$ python3 -q
>>> import numpy as np
>>> np.set_printoptions(precision=2, suppress=True, linewidth=120)
>>> rd = lambda a: np.round(a, 2) + 0
>>> A = np.load("out18.npy")
>>> A
array([[ 5., -1.,  1., -3.],
       [-1.,  5., -1.,  3.],
       [ 1., -1.,  5., -3.],
       [-3.,  3., -3., 13.]])
>>> hat = np.triu(np.array([[1, 1, 2, 2], [1, 1, 2, 0], [0, 1, 2, 1], [0, 0, 1, 1]]), 1) + np.eye(4)
>>> other = hat @ A @ np.linalg.inv(hat)
>>> rd(np.linalg.det(other))
np.float64(1024.0)
>>> np.diff(A, axis=0)
array([[-6.,  6., -2.,  6.],
       [ 2., -6.,  6., -6.],
       [-4.,  4., -8., 16.]])
>>> print(A.sum(axis=1))
[ 2.  6.  2. 10.]
>>> np.unravel_index(np.abs(A).argmax(), A.shape)
(np.int64(3), np.int64(3))
>>> A - A[0]
array([[ 0.,  0.,  0.,  0.],
       [-6.,  6., -2.,  6.],
       [-4.,  0.,  4.,  0.],
       [-8.,  4., -4., 16.]])
>>> print(np.count_nonzero(A))
16
>>> np.linalg.matrix_rank(A)
np.int64(4)
>>> cov = A.T @ A
>>> (A @ A.T).shape
(4, 4)
>>> np.allclose(cov, cov.T)
True
>>> rd(np.linalg.svd(A, compute_uv=False) ** 2)
array([256.,  16.,  16.,  16.])
>>> np.diag(cov)
array([ 36.,  36.,  36., 196.])
>>> np.linalg.matrix_rank(cov)
np.int64(4)
>>> np.trace(cov), (A ** 2).sum()
(np.float64(304.0), np.float64(304.0))
>>> E = np.load("a.npy")
>>> rd(E)
array([[ 0.31,  0.95,  0.  ,  0.  ],
       [-0.95,  0.31,  0.  ,  0.  ],
       [ 0.  ,  0.  ,  1.  ,  0.  ],
       [ 0.  ,  0.  ,  0.  ,  1.  ]])
>>> # 3 blocks once reordered
>>> rd(E @ E.T)
array([[1., 0., 0., 0.],
       [0., 1., 0., 0.],
       [0., 0., 1., 0.],
       [0., 0., 0., 1.]])
>>> E[:, 3] @ E[:, 1]
np.float64(0.0)
>>> rd(np.linalg.pinv(E))
array([[ 0.31, -0.95,  0.  ,  0.  ],
       [ 0.95,  0.31,  0.  ,  0.  ],
       [ 0.  ,  0.  ,  1.  ,  0.  ],
       [ 0.  ,  0.  ,  0.  ,  1.  ]])
>>> rd(np.linalg.norm(E, axis=0))
array([1., 1., 1., 1.])
>>> vec = np.array([4, 5, 0, 4])
>>> print(4 - np.linalg.matrix_rank(E - np.eye(4), tol=1e-8))
2
>>> [p for p in range(1, 25) if np.allclose(np.linalg.matrix_power(E, p), np.eye(4))]
[5, 10, 15, 20]
>>> rd(np.linalg.norm(vec)), rd(np.linalg.norm(E @ vec))
(np.float64(7.55), np.float64(7.55))
>>> rd(E.T @ (E @ vec))
array([4., 5., 0., 4.])
>>> r0 = np.array([7, 1, 4, 8])
>>> other = E + np.outer(r0, np.eye(4)[3])
>>> rd(other)
array([[ 0.31,  0.95,  0.  ,  7.  ],
       [-0.95,  0.31,  0.  ,  1.  ],
       [ 0.  ,  0.  ,  1.  ,  4.  ],
       [ 0.  ,  0.  ,  0.  ,  9.  ]])
>>> np.linalg.matrix_rank(np.linalg.inv(other) - np.linalg.inv(E), tol=1e-8)
np.int64(1)
>>> print(np.linalg.matrix_rank(other - E))
1
>>> rd(np.linalg.det(other) / np.linalg.det(E)), rd(1 + np.linalg.solve(E, r0)[3])
(np.float64(9.0), np.float64(9.0))
>>> other = np.array([[-1, 6, 0], [4, 9, -7]])
>>> basis = np.kron(other, E)
>>> np.linalg.matrix_rank(basis)
np.int64(8)
>>> basis.shape
(8, 12)
>>> print(rd(np.linalg.norm(basis, 2)), rd(np.linalg.norm(other, 2) * np.linalg.norm(E, 2)))
12.86 12.86
>>> J = np.load("block5.npy")
>>> print(J)
[[ 1 -1  1 -1]
 [ 1  0  0  0]
 [ 1  1  1  1]]
>>> r0 = np.array([-3, -1, 0])
>>> print(np.cross(J[1, :3], J[2, :3]))
[ 0 -1  1]
>>> np.polyval(r0, J[1])
array([-4,  0,  0,  0])
>>> np.convolve(J[1], r0)
array([-3, -1,  0,  0,  0,  0])
>>> np.array([np.convolve(row, r0, "same") for row in J])
array([[ 2, -2,  2,  1],
       [-1,  0,  0,  0],
       [-4, -4, -4, -1]])
>>> other = np.array([[0, 1], [1, 1]])
>>> basis = np.kron(other, J)
>>> rd(np.linalg.norm(basis, 2)), rd(np.linalg.norm(other, 2) * np.linalg.norm(J, 2))
(np.float64(3.46), np.float64(3.46))
>>> basis
array([[ 0,  0,  0,  0,  1, -1,  1, -1],
       [ 0,  0,  0,  0,  1,  0,  0,  0],
       [ 0,  0,  0,  0,  1,  1,  1,  1],
       [ 1, -1,  1, -1,  1, -1,  1, -1],
       [ 1,  0,  0,  0,  1,  0,  0,  0],
       [ 1,  1,  1,  1,  1,  1,  1,  1]])
>>> np.linalg.matrix_rank(basis)
np.int64(6)
>>> mat = np.load("dump.npy")
>>> mat
array([[1, 0, 0],
       [0, 0, 0],
       [0, 0, 0]])
>>> np.prod(np.diag(mat)), rd(np.linalg.det(mat))
(np.int64(0), np.float64(0.0))
>>> [int(np.linalg.matrix_rank(np.linalg.matrix_power(mat, p))) for p in range(1, 4)]
[1, 1, 1]
>>> print(np.linalg.matrix_power(mat - np.diag(np.diag(mat)), 3))
[[0 0 0]
 [0 0 0]
 [0 0 0]]
>>> np.linalg.cond(mat) > 100
np.True_
>>> print(rd(np.linalg.norm(mat, 2) / np.linalg.norm(mat)))
1.0
>>> evals, vecs = np.linalg.eig(A)
>>> rd(np.sort(np.linalg.eigvals(np.linalg.inv(A))))
array([0.06, 0.25, 0.25, 0.25])
>>> print(rd(evals))
[ 4. 16.  4.  4.]
>>> rd(A @ vecs[:, 0] - evals[0] * vecs[:, 0])
array([0., 0., 0., 0.])
>>> evals, vecs = np.linalg.eigh(mat)
>>> vec = np.array([-3, 2, -1])
>>> vec @ mat @ vec
np.int64(9)
>>> np.abs(mat).sum(axis=1).max(), np.abs(evals).max()
(np.int64(1), np.float64(1.0))
>>> rd(np.linalg.eigvalsh(mat[1:, 1:]))
array([0., 0.])
>>> mat @ mat.T
array([[1, 0, 0],
       [0, 0, 0],
       [0, 0, 0]])
>>> print(rd(np.linalg.pinv(mat)))
[[1. 0. 0.]
 [0. 0. 0.]
 [0. 0. 0.]]
>>> rd(np.linalg.norm(mat, axis=0))
array([1., 0., 0.])
>>> print(mat[:, 2] @ mat[:, 1])
0
>>> K = np.loadtxt("data.csv", delimiter=",")
>>> rd(K)
array([[0.71, 0.14, 0.43],
       [0.14, 0.03, 0.09],
       [0.43, 0.09, 0.26]])
>>> # symmetric
>>> print(np.abs(np.diag(np.linalg.qr(K)[1])) > 1e-9)
[ True False False]
>>> rd(np.trace(np.linalg.pinv(K) @ K))
np.float64(1.0)
>>> print(rd(K @ np.linalg.pinv(K) @ K))
[[0.71 0.14 0.43]
 [0.14 0.03 0.09]
 [0.43 0.09 0.26]]
>>> np.allclose(K[:-1].T @ np.linalg.lstsq(K[:-1].T, K[-1])[0], K[-1])
True
>>> rk = np.linalg.matrix_rank(K)
>>> rk
np.int64(1)
>>> null = np.linalg.svd(K)[2][rk:].T
>>> print([int(np.linalg.matrix_rank(np.delete(K, i, axis=0))) for i in range(3)])
[1, 1, 1]
>>> np.linalg.matrix_rank(K.T @ K), np.linalg.matrix_rank(K @ K.T)
(np.int64(1), np.int64(1))
>>> rd(np.linalg.norm(K, axis=1))
array([0.85, 0.17, 0.51])
>>> rd(np.linalg.norm(K[1] - K[0]))
np.float64(0.68)
>>> rd(np.linalg.norm(K[1], 1)), rd(np.linalg.norm(K[1], np.inf))
(np.float64(0.26), np.float64(0.14))
>>> rd(np.linalg.norm(K, 2))
np.float64(1.0)
>>> np.linalg.norm(K, axis=1).argmax()
np.int64(0)
>>> rd(np.linalg.norm(K, "nuc"))
np.float64(1.0)
>>> print(rd(K[1] @ K[0]))
0.14
>>> M = np.load("mat.npy")
>>> print(M)
[[ 1 -1  0]
 [ 1 -1  2]
 [-1 -1 -2]]
>>> other = M[0, 0] * M[1:] - np.outer(M[1:, 0], M[0])
>>> other
array([[ 0,  0,  2],
       [ 0, -2, -2]])
>>> M[:, 0] / M[0, 0]
array([ 1.,  1., -1.])
>>> hat = np.triu(np.array([[2, -3, -2], [2, -1, 0], [3, -3, 1]]), 1) + np.eye(3)
>>> other = hat @ M @ np.linalg.inv(hat)
>>> np.trace(other), np.trace(M)
(np.float64(-2.0), np.int64(-2))
>>> np.linalg.matrix_rank(other)
np.int64(3)
>>> rd(np.linalg.det(other))
np.float64(4.0)
>>> other = np.array([[1, 1, 0], [1, 1, 2], [1, 0, 1]])
>>> X = np.tril(other)
>>> X
array([[1, 0, 0],
       [1, 1, 0],
       [1, 0, 1]])
>>> r0 = np.array([4, 2, -6])
>>> other = X + np.outer(r0, np.eye(3)[1])
>>> print(np.linalg.matrix_rank(other - X))
1
